% python3 -q
>>> import numpy as np
>>> np.set_printoptions(suppress=True, linewidth=200)
>>> Y = np.array([[-5, 6, -6, 6, -3, 6, 7],
...     [-2, 5, 4, -7, 2, 4, 0],
...     [3, 8, -8, 1, 1, 0, 9],
...     [-2, 6, 2, 9, -5, 7, -9],
...     [-9, -4, 0, 5, -2, 4, 5],
...     [5, -1, -6, 1, -8, 4, -2],
...     [-2, 2, -6, -6, -3, 0, 1]])
>>> E = np.triu(Y)
>>> print(E)
[[-5  6 -6  6 -3  6  7]
 [ 0  5  4 -7  2  4  0]
 [ 0  0 -8  1  1  0  9]
 [ 0  0  0  9 -5  7 -9]
 [ 0  0  0  0 -2  4  5]
 [ 0  0  0  0  0  4 -2]
 [ 0  0  0  0  0  0  1]]
>>> print(np.prod(np.diag(E)), round(np.linalg.det(E), 2))
-14400 -14400.0
>>> rng = np.random.default_rng(706942)
>>> labels = rng.permutation(7)
>>> print(labels)
[0 3 6 4 2 5 1]
>>> Y = E[labels][:, labels]
>>> print(np.round(np.sort(np.abs(np.linalg.eigvals(Y))), 2))
[1. 2. 4. 5. 5. 8. 9.]
>>> print(round(np.linalg.norm(E), 2))
28.04
>>> print(E.sum(axis=0))
[ -5  11 -10   9  -7  25  11]
>>> print(np.round(np.linalg.svd(E, compute_uv=False), 2))
[18.28 17.04 11.1   4.78  3.73  1.17  0.2 ]
>>> print(E @ E)
[[  25    0  102  -24   -3   48 -163]
 [   0   25  -12  -94   45   -5  101]
 [   0    0   64    1  -15   11  -67]
 [   0    0    0   81  -35   71 -129]
 [   0    0    0    0    4    8  -13]
 [   0    0    0    0    0   16  -10]
 [   0    0    0    0    0    0    1]]
>>> print(np.allclose(E, E.T))
False
>>> print(round(float(np.abs(np.linalg.eigvals(E)).max()), 2))
9.0
>>> print(np.round(np.sort(np.abs(np.linalg.eigvals(E))), 2))
[1. 2. 4. 5. 5. 8. 9.]
>>> print((E + E.T) / 2)
[[-5.   3.  -3.   3.  -1.5  3.   3.5]
 [ 3.   5.   2.  -3.5  1.   2.   0. ]
 [-3.   2.  -8.   0.5  0.5  0.   4.5]
 [ 3.  -3.5  0.5  9.  -2.5  3.5 -4.5]
 [-1.5  1.   0.5 -2.5 -2.   2.   2.5]
 [ 3.   2.   0.   3.5  2.   4.  -1. ]
 [ 3.5  0.   4.5 -4.5  2.5 -1.   1. ]]
>>> print(np.round(np.linalg.norm(E[6], 1), 2), round(float(np.linalg.norm(E[6], np.inf)), 2))
1.0 1.0
>>> print(np.round(np.linalg.norm(E, 1), 2), np.round(np.linalg.norm(E, np.inf), 2))
33.0 39.0
>>> print(round(np.linalg.norm(E[6] - E[2]), 2))
11.4
>>> print(np.round(np.linalg.norm(E, 2), 2))
18.28
>>> print(np.round(np.linalg.norm(E, axis=0), 2))
[ 5.    7.81 10.77 12.92  6.56 11.53 15.52]
>>> print(round(float(np.linalg.norm(E, "nuc")), 2))
56.3
>>> feats = np.array([[4, 0, -2, -3, -7, -7, -9, 4, -5],
...     [7, -8, 0, 8, -9, -4, -2, -5, 4],
...     [1, 1, 1, 5, 9, -7, 8, -8, 6],
...     [1, -2, -1, -1, 1, 6, -4, -6, -5],
...     [4, 2, -9, 8, -2, 2, -9, 6, -5],
...     [-6, -5, 0, 9, -5, -8, -9, 5, 9],
...     [-6, 7, 6, 8, -1, -7, -1, 0, 4],
...     [-8, -2, 2, -1, 9, -5, 0, -1, 6],
...     [-2, 0, 1, 1, 9, -2, -4, -4, -5],
...     [-9, -8, 5, 3, 4, -5, 0, -8, -2],
...     [8, -1, 4, 1, -3, -5, -7, -1, 0]]) * (rng.random((11, 9)) < 0.3)
>>> print(feats)
[[ 0  0  0  0 -7 -7 -9  0  0]
 [ 7 -8  0  0  0  0  0  0  0]
 [ 0  0  0  0  9  0  0  0  6]
 [ 0 -2 -1  0  1  0  0  0  0]
 [ 4  0  0  8 -2  2  0  0  0]
 [ 0 -5  0  9  0  0 -9  0  9]
 [ 0  7  0  8  0 -7  0  0  0]
 [ 0  0  2  0  9  0  0  0  6]
 [ 0  0  0  1  9  0  0  0 -5]
 [ 0 -8  5  3  4 -5  0  0  0]
 [ 0 -1  0  1 -3  0  0  0  0]]
>>> # looks like rank 8
>>> print(np.linalg.lstsq(feats[:-1].T, feats[-1])[2])
8
>>> print(np.unique(feats.round(6), axis=0).shape)
(11, 9)
>>> print(np.abs(np.diag(np.linalg.qr(feats)[1])) > 1e-9)
[ True  True  True  True  True  True  True False  True]
>>> Y = feats / np.linalg.norm(feats, axis=1, keepdims=True)
>>> G = Y @ Y.T
>>> print((np.abs(G) > 0.9).astype(int))
[[1 0 0 0 0 0 0 0 0 0 0]
 [0 1 0 0 0 0 0 0 0 0 0]
 [0 0 1 0 0 0 0 1 0 0 0]
 [0 0 0 1 0 0 0 0 0 0 0]
 [0 0 0 0 1 0 0 0 0 0 0]
 [0 0 0 0 0 1 0 0 0 0 0]
 [0 0 0 0 0 0 1 0 0 0 0]
 [0 0 1 0 0 0 0 1 0 0 0]
 [0 0 0 0 0 0 0 0 1 0 0]
 [0 0 0 0 0 0 0 0 0 1 0]
 [0 0 0 0 0 0 0 0 0 0 1]]
>>> print(np.round(np.linalg.norm(Y, axis=1), 2))
[1. 1. 1. 1. 1. 1. 1. 1. 1. 1. 1.]
>>> print(np.argwhere(np.triu(np.abs(G) > 0.95, 1)))
[[2 7]]
>>> Uu, sv, Vh = np.linalg.svd(feats)
>>> vecs = Vh[:(sv > 1e-8).sum()]
>>> vec = feats[8] + 5 * feats[9] + rng.integers(2) * np.eye(9)[1]
>>> print(vec)
[  0. -39.  25.  16.  29. -25.   0.   0.  -5.]
>>> print(np.round(vecs.T @ vecs, 2) + 0)
[[1. 0. 0. 0. 0. 0. 0. 0. 0.]
 [0. 1. 0. 0. 0. 0. 0. 0. 0.]
 [0. 0. 1. 0. 0. 0. 0. 0. 0.]
 [0. 0. 0. 1. 0. 0. 0. 0. 0.]
 [0. 0. 0. 0. 1. 0. 0. 0. 0.]
 [0. 0. 0. 0. 0. 1. 0. 0. 0.]
 [0. 0. 0. 0. 0. 0. 1. 0. 0.]
 [0. 0. 0. 0. 0. 0. 0. 0. 0.]
 [0. 0. 0. 0. 0. 0. 0. 0. 1.]]
>>> print(np.allclose(vecs.T @ vecs @ vec, vec))
True
>>> print(round(float(np.linalg.norm(vec - vecs.T @ vecs @ vec)), 2))
0.0
>>> print(np.linalg.matrix_rank(np.vstack([feats, vec])))
8
>>> print(np.round(np.diag(vecs.T @ vecs), 2))
[1. 1. 1. 1. 1. 1. 1. 0. 1.]
>>> f, v = feats[9], feats[3]
>>> print(f @ v)
15
>>> p = (f @ v) / (f @ f) * f
>>> print(np.outer(f, v))
[[  0   0   0   0   0   0   0   0   0]
 [  0  16   8   0  -8   0   0   0   0]
 [  0 -10  -5   0   5   0   0   0   0]
 [  0  -6  -3   0   3   0   0   0   0]
 [  0  -8  -4   0   4   0   0   0   0]
 [  0  10   5   0  -5   0   0   0   0]
 [  0   0   0   0   0   0   0   0   0]
 [  0   0   0   0   0   0   0   0   0]
 [  0   0   0   0   0   0   0   0   0]]
>>> print(p.round(2))
[ 0.   -0.86  0.54  0.32  0.43 -0.54  0.    0.    0.  ]
